>>> import numpy as np
>>> np.set_printoptions(precision=2, suppress=True, linewidth=100, sign=" ")
>>> rd = lambda a: np.round(a, 2) + 0
>>> K = np.load("block4.npy")
>>> print(K)
[[-0.9 -1.2 -0.3]
 [ 2.7  0.9  0.2]
 [ 2.1 -0.7  0.8]
 [ 1.6 -1.6 -1.7]
 [ 0.1 -0.6  0.1]
 [-0.9 -1.4  0.5]
 [ 0.5  0.4  0.8]
 [ 0.8  1.5  0.6]
 [-1.1 -0.3 -0.9]
 [ 0.7 -1.5 -1.8]
 [ 0.6  0.7  0.7]
 [ 0.  -0.6  0.8]
 [ 0.5 -0.1 -0.2]
 [ 0.2 -0.1  0.8]
 [ 0.1  0.3 -1. ]
 [-0.7 -0.9 -0.4]
 [ 0.6  0.5 -1.8]
 [-2.1  0.1  0.1]
 [-0.3 -0.3 -1. ]
 [-0.2  0.7 -2.1]
 [-0.3  0.  -1.1]
 [ 1.   0.  -1.7]
 [-0.7 -0.7 -2.3]
 [ 0.9  0.8  0.7]
 [-0.1 -0.8  0.8]
 [-1.5 -1.5 -6.3]]
>>> cen = K - K.mean(axis=0)
>>> V = np.linalg.svd(cen)[2][:1]
>>> Y = cen - cen @ V.T @ V
>>> print(rd(np.cov(cen @ V.T, rowvar=False)))
2.75
>>> print(np.linalg.norm(Y, axis=1).round(6).argmax())
17
>>> print(rd(np.linalg.norm(Y) / np.linalg.norm(cen)))
0.6
>>> W = np.array([[2, 0], [2, 1], [0, 2]])
>>> coef = np.array([-1, 2])
>>> H = np.maximum(K @ W + coef, 0)
>>> print(rd((H > 0).mean(axis=0)))
[ 0.31  0.62]
>>> print(rd(H))
[[ 0.   0.2]
 [ 6.2  3.3]
 [ 1.8  2.9]
 [ 0.   0. ]
 [ 0.   1.6]
 [ 0.   1.6]
 [ 0.8  4. ]
 [ 3.6  4.7]
 [ 0.   0. ]
 [ 0.   0. ]
 [ 1.6  4.1]
 [ 0.   3. ]
 [ 0.   1.5]
 [ 0.   3.5]
 [ 0.   0.3]
 [ 0.   0.3]
 [ 1.2  0. ]
 [ 0.   2.3]
 [ 0.   0. ]
 [ 0.   0. ]
 [ 0.   0. ]
 [ 1.   0. ]
 [ 0.   0. ]
 [ 2.4  4.2]
 [ 0.   2.8]
 [ 0.   0. ]]
>>> print(np.linalg.matrix_rank(H))
2
>>> C = np.array([[1, 0, 3], [-2, 0, -1]])
>>> print((H @ C).round(6).argmax(axis=1))
[ 1  2  2  0  1  1  1  2  0  0  2  1  1  1  1  1  2  1  0  0  0  2  0  2  1  0]
>>> print(rd(H @ C))
[[-0.4  0.  -0.2]
 [-0.4  0.  15.3]
 [-4.   0.   2.5]
 [ 0.   0.   0. ]
 [-3.2  0.  -1.6]
 [-3.2  0.  -1.6]
 [-7.2  0.  -1.6]
 [-5.8  0.   6.1]
 [ 0.   0.   0. ]
 [ 0.   0.   0. ]
 [-6.6  0.   0.7]
 [-6.   0.  -3. ]
 [-3.   0.  -1.5]
 [-7.   0.  -3.5]
 [-0.6  0.  -0.3]
 [-0.6  0.  -0.3]
 [ 1.2  0.   3.6]
 [-4.6  0.  -2.3]
 [ 0.   0.   0. ]
 [ 0.   0.   0. ]
 [ 0.   0.   0. ]
 [ 1.   0.   3. ]
 [ 0.   0.   0. ]
 [-6.   0.   3. ]
 [-5.6  0.  -2.8]
 [ 0.   0.   0. ]]
>>> cen = K - K.mean(axis=0)
>>> Uu, sigma, vt = np.linalg.svd(cen, full_matrices=False)
>>> print(rd(np.abs(vt[-1])))
[ 0.31  0.94  0.14]
>>> print(np.abs(vt[0]).argmax())
2
>>> print(np.searchsorted(np.cumsum(sigma ** 2) / (sigma ** 2).sum(), 0.9) + 1)
3
>>> print(rd(sigma))
[ 8.29  5.02  3.68]
>>> print(np.linalg.matrix_rank(cen))
3
>>> print(rd(vt[0] * np.sign(vt[0, np.abs(vt[0]).argmax()])))
[ 0.33  0.24  0.91]
>>> m1 = np.load("test7.npy")
>>> print(m1)
[[ 4.   -4.99 -0.02 -2.99]
 [ 4.   -5.03  0.   -3.02]
 [ 4.02 -5.03  0.03 -3.02]
 [ 4.01 -5.    0.02 -3.01]
 [ 3.99 -4.99  0.02 -3.01]
 [ 4.   -4.99  0.   -2.99]
 [ 4.02 -5.   -0.03 -3.01]
 [ 4.05 -5.05  0.01 -3.04]
 [ 3.98 -5.04  0.01 -3.01]
 [ 4.02 -5.01 -0.03 -2.94]
 [ 3.99 -4.98 -0.01 -3.02]
 [ 4.   -5.01 -0.03 -3.  ]
 [ 4.01 -4.99 -0.02 -2.99]
 [ 3.99 -4.99  0.03 -2.95]
 [ 4.99 -4.99 -2.01 -1.99]
 [ 4.98 -4.97 -2.   -1.98]
 [ 5.02 -5.   -1.97 -2.07]
 [ 4.97 -4.98 -1.98 -2.  ]
 [ 5.03 -5.   -1.96 -1.98]
 [ 5.04 -5.   -2.04 -2.01]
 [ 4.98 -5.   -1.98 -2.  ]
 [ 4.95 -5.   -1.98 -1.97]
 [ 4.98 -4.99 -1.96 -2.  ]
 [ 4.97 -4.99 -1.99 -2.02]
 [ 4.98 -5.02 -1.99 -1.97]
 [ 4.99 -4.98 -1.96 -2.01]
 [ 5.   -5.03 -2.03 -1.98]
 [ 4.97 -5.03 -2.03 -1.96]]
>>> cen = m1 - m1.mean(axis=0)
>>> V = np.linalg.svd(cen)[2][:2]
>>> Y = cen - cen @ V.T @ V
>>> print(np.linalg.norm(Y, axis=1).round(6).argmax())
18
>>> print(rd(np.linalg.norm(Y) / np.linalg.norm(cen)))
0.02
>>> print(rd(np.cov(cen @ V.T, rowvar=False)))
[[ 1.54  0.  ]
 [ 0.    0.  ]]
>>> Uu, sigma, vt = np.linalg.svd(m1)
>>> print(np.argmax(sigma[:-1] / (sigma[1:] + 1e-6)) + 1)
2
>>> print(rd(sigma))
[ 38.36   6.29   0.12   0.09]
>>> Y = Uu[:, :2] @ np.diag(sigma[:2]) @ vt[:2]
>>> print(rd(Y))
[[ 4.   -4.99 -0.02 -2.98]
 [ 4.01 -5.02  0.01 -3.01]
 [ 4.01 -5.03  0.02 -3.03]
 [ 4.   -5.01  0.01 -3.01]
 [ 3.99 -5.    0.02 -3.  ]
 [ 4.   -4.99  0.   -2.99]
 [ 4.02 -5.01 -0.02 -2.99]
 [ 4.04 -5.06  0.01 -3.04]
 [ 4.   -5.02  0.02 -3.02]
 [ 4.02 -4.99 -0.05 -2.97]
 [ 3.99 -4.99  0.   -2.99]
 [ 4.01 -5.01 -0.02 -2.99]
 [ 4.01 -5.   -0.02 -2.98]
 [ 3.98 -4.98  0.01 -2.99]
 [ 4.99 -4.99 -2.01 -1.98]
 [ 4.98 -4.98 -2.   -1.98]
 [ 5.   -5.04 -1.96 -2.03]
 [ 4.97 -4.98 -1.98 -1.99]
 [ 5.   -5.01 -1.99 -2.  ]
 [ 5.03 -5.02 -2.03 -1.99]
 [ 4.98 -5.   -1.98 -2.  ]
 [ 4.97 -4.98 -1.98 -1.99]
 [ 4.97 -4.99 -1.97 -2.  ]
 [ 4.98 -4.99 -1.98 -2.  ]
 [ 4.99 -5.   -2.   -1.99]
 [ 4.97 -5.   -1.97 -2.01]
 [ 5.02 -5.01 -2.03 -1.99]
 [ 5.   -4.99 -2.02 -1.98]]
>>> print(rd(np.linalg.norm(m1 - Y, 2)), rd(sigma[2]))
0.12 0.12
>>> d = np.linalg.norm(m1[:, None] - m1[None], axis=-1)
>>> print(rd(d[3]))
[ 0.05  0.04  0.03  0.    0.02  0.03  0.05  0.07  0.05  0.09  0.04  0.05  0.05  0.06  2.47  2.47
  2.42  2.44  2.45  2.51  2.44  2.44  2.43  2.44  2.46  2.43  2.5   2.5 ]
>>> M = np.load("x.npy")
>>> print(M)
[[ 13   7   0   1   9]
 [  2  15   2   2   4]
 [  7   0  17   5   7]
 [  3   7   1   7   8]
 [  7   2   3   5  24]]
>>> proj = np.triu(np.array([[2, 2, 1, 3, 2],
...     [3, 2, 2, 3, 0],
...     [1, 1, 3, 1, 3],
...     [2, 2, 3, 1, 2],
...     [0, 2, 0, 2, 1]]), 1) + np.eye(5)
>>> Y = proj @ M @ np.linalg.inv(proj)
>>> print(rd(np.linalg.det(Y)))
302130.0
>>> print(Y)
[[  47.  -32.   47.  -51.  -37.]
 [  25.  -14.   42.  -42.  -50.]
 [  31.  -49.   94.  -13. -231.]
 [  17.  -23.   36.   -1.  -84.]
 [   7.  -12.   20.    0.  -50.]]
>>> print(proj @ M - M @ proj)
[[ 34.  29.   3. -20.  59.]
 [ 23.  17.   5. -22.  24.]
 [ 24.  -1.   3. -16.   5.]
 [ 14.  -2. -11. -21.  25.]
 [  0. -14. -11. -30. -33.]]
>>> print(np.linalg.matrix_rank(Y))
5
>>> rng = np.random.default_rng(94)
>>> idx = rng.integers(0, 3, 4)
>>> J = (idx[:, None] == idx) * 3 + np.eye(4)
>>> print(J)
[[ 4.  3.  0.  0.]
 [ 3.  4.  0.  0.]
 [ 0.  0.  4.  3.]
 [ 0.  0.  3.  4.]]
>>> w, V = np.linalg.eigh(J)
>>> print(np.unique(w.round(6) + 0, return_counts=True)[1])
[ 2  2]
>>> print(rd(np.linalg.svd(J, compute_uv=False)))
[ 7.  7.  1.  1.]
>>> print(rd(V.T @ J @ V))
[[ 1.  0.  0.  0.]
 [ 0.  1.  0.  0.]
 [ 0.  0.  7.  0.]
 [ 0.  0.  0.  7.]]
>>> A = np.load("layer6.npy")
>>> print(A)
[[ 1 -1  1]
 [ 1  0  0]
 [ 1  1  1]
 [ 1  2  4]
 [ 1  3  9]]
>>> ang = np.radians(4)
>>> Rm = np.eye(3)
>>> Rm[2, 2] = Rm[1, 1] = np.cos(ang)
>>> Rm[2, 1], Rm[1, 2] = -np.sin(ang), np.sin(ang)
>>> print(rd(Rm))
[[ 1.    0.    0.  ]
 [ 0.    1.    0.07]
 [ 0.   -0.07  1.  ]]
>>> Y = A @ Rm.T
>>> print(rd(np.linalg.svd(A, compute_uv=False)), rd(np.linalg.svd(Y, compute_uv=False)))
[ 10.68   1.72   1.44] [ 10.68   1.72   1.44]
>>> print(np.allclose(A @ A.T, Y @ Y.T))
True
>>> vec = np.array([3, 2, 2])
>>> rhs = A @ vec
>>> print(rd(np.linalg.solve(A.T @ A, A.T @ rhs)))
[ 3.  2.  2.]
>>> print(rd(np.linalg.lstsq(A, rhs)[0]))
[ 3.  2.  2.]
>>> rhs = rhs + 0.1 * rng.normal(size=5)
>>> print(rd(rhs))
[  2.93   3.02   7.03  14.99  27.05]
>>> coef, *_ = np.linalg.lstsq(A, rhs)
>>> print([round(float(np.linalg.norm(np.linalg.solve(A.T @ A + lam * np.eye(3), A.T @ rhs))), 2) for lam in (0, 1, 10, 100)])
[4.13, 3.56, 2.78, 1.58]
>>> Y = np.c_[A[:, :2] @ np.array([[-2, 2], [2, 0]]), np.array([-2, 2, -5, -4, -3])]
>>> print(Y)
[[-4  2 -2]
 [-2  2  2]
 [ 0  2 -5]
 [ 2  2 -4]
 [ 4  2 -3]]
>>> print(np.linalg.matrix_rank(Y))
3
>>> print(rd(np.linalg.lstsq(A, Y[:, 0])[0]))
[-2.  2.  0.]
>>> print(rd(np.linalg.norm(np.linalg.qr(A)[0].T @ Y, axis=0) ** 2 / ((Y ** 2).sum(axis=0) + 1e-12)))
[ 1.    1.    0.61]
>>> W = np.array([[2, 3], [-2, 1], [3, 1]])
>>> coef = np.array([-2, -1])
>>> H = np.maximum(A @ W + coef, 0)
>>> print((H > 0).astype(int))
[[ 1  1]
 [ 0  1]
 [ 1  1]
 [ 1  1]
 [ 1  1]]
>>> print(H)
[[  5   2]
 [  0   2]
 [  1   4]
 [  8   8]
 [ 21  14]]
>>> C = np.array([[1, 2, 0], [0, 1, 1]])
>>> print(H @ C)
[[  5  12   2]
 [  0   2   2]
 [  1   6   4]
 [  8  24   8]
 [ 21  56  14]]
>>> Y = A + rng.integers(-2, 3, (5, 1)) @ rng.integers(-2, 3, (1, 3))
>>> print(Y)
[[-1 -2  1]
 [ 5  2  0]
 [ 1  1  1]
 [-1  1  4]
 [-3  1  9]]
>>> print(np.linalg.matrix_rank(Y - A, tol=1e-8))
1
>>> print(Y - A)
[[-2 -1  0]
 [ 4  2  0]
 [ 0  0  0]
 [-2 -1  0]
 [-4 -2  0]]
>>> data = np.load("a.npy")
>>> print(data)
[[ 5.56  4.22 -0.26]
 [-1.88  1.24  9.14]
 [ 3.2  -4.8  -1.54]]
>>> t3 = np.stack([data, 3 * data, data[::-1]])
>>> print(np.linalg.matrix_rank(t3.reshape(3, -1)))
2
>>> print((t3 @ data.T).shape)
(3, 3, 3)
>>> print(rd(np.linalg.norm(t3, axis=(1, 2))))
[ 13.15  39.46  13.15]
>>> print(rd(t3.sum(axis=0)))
[[ 25.44  12.08  -2.58]
 [ -9.4    6.2   45.7 ]
 [ 18.36 -14.98  -6.42]]
>>> E = np.load("sample10.npy")
>>> print(E)
[[ 5.01  3.03  1.  ]
 [ 4.97  3.03  1.  ]
 [ 4.97  3.    1.  ]
 [ 5.    2.99  1.01]
 [ 4.99  2.98  0.99]
 [ 4.99  2.98  0.99]
 [ 4.02  3.04  2.96]
 [ 3.97  3.    2.98]
 [ 4.    2.96  2.98]
 [ 4.    2.99  3.01]
 [ 4.02  2.96  2.99]
 [ 4.02  2.99  3.  ]
 [ 2.99  4.99  5.  ]
 [ 2.98  5.01  4.98]
 [ 2.99  4.96  4.95]
 [ 2.99  5.    4.96]
 [ 2.97  4.98  4.99]
 [ 3.    4.99  5.02]]
>>> # row 5 repeats row 4
>>> Y = np.c_[E[:, :1] @ np.array([[2]]), np.array([1, 2, -1, 2, 1, 0, -1, 1, 1, -1, -1, -1, -2, -2, 2, -1, 0, 0])]
>>> print(Y)
[[10.02  1.  ]
 [ 9.94  2.  ]
 [ 9.94 -1.  ]
 [10.    2.  ]
 [ 9.98  1.  ]
 [ 9.98  0.  ]
 [ 8.04 -1.  ]
 [ 7.94  1.  ]
 [ 8.    1.  ]
 [ 8.   -1.  ]
 [ 8.04 -1.  ]
 [ 8.04 -1.  ]
 [ 5.98 -2.  ]
 [ 5.96 -2.  ]
 [ 5.98  2.  ]
 [ 5.98 -1.  ]
 [ 5.94  0.  ]
 [ 6.    0.  ]]
>>> print(rd(np.linalg.norm(np.linalg.qr(E)[0].T @ Y, axis=0) ** 2 / ((Y ** 2).sum(axis=0) + 1e-12)))
[ 1.    0.21]
>>> print(rd(np.linalg.norm(Y - E @ np.linalg.lstsq(E, Y)[0], axis=0)))
[ 0.    4.87]
>>> print(np.linalg.matrix_rank(np.c_[E, Y]))
4
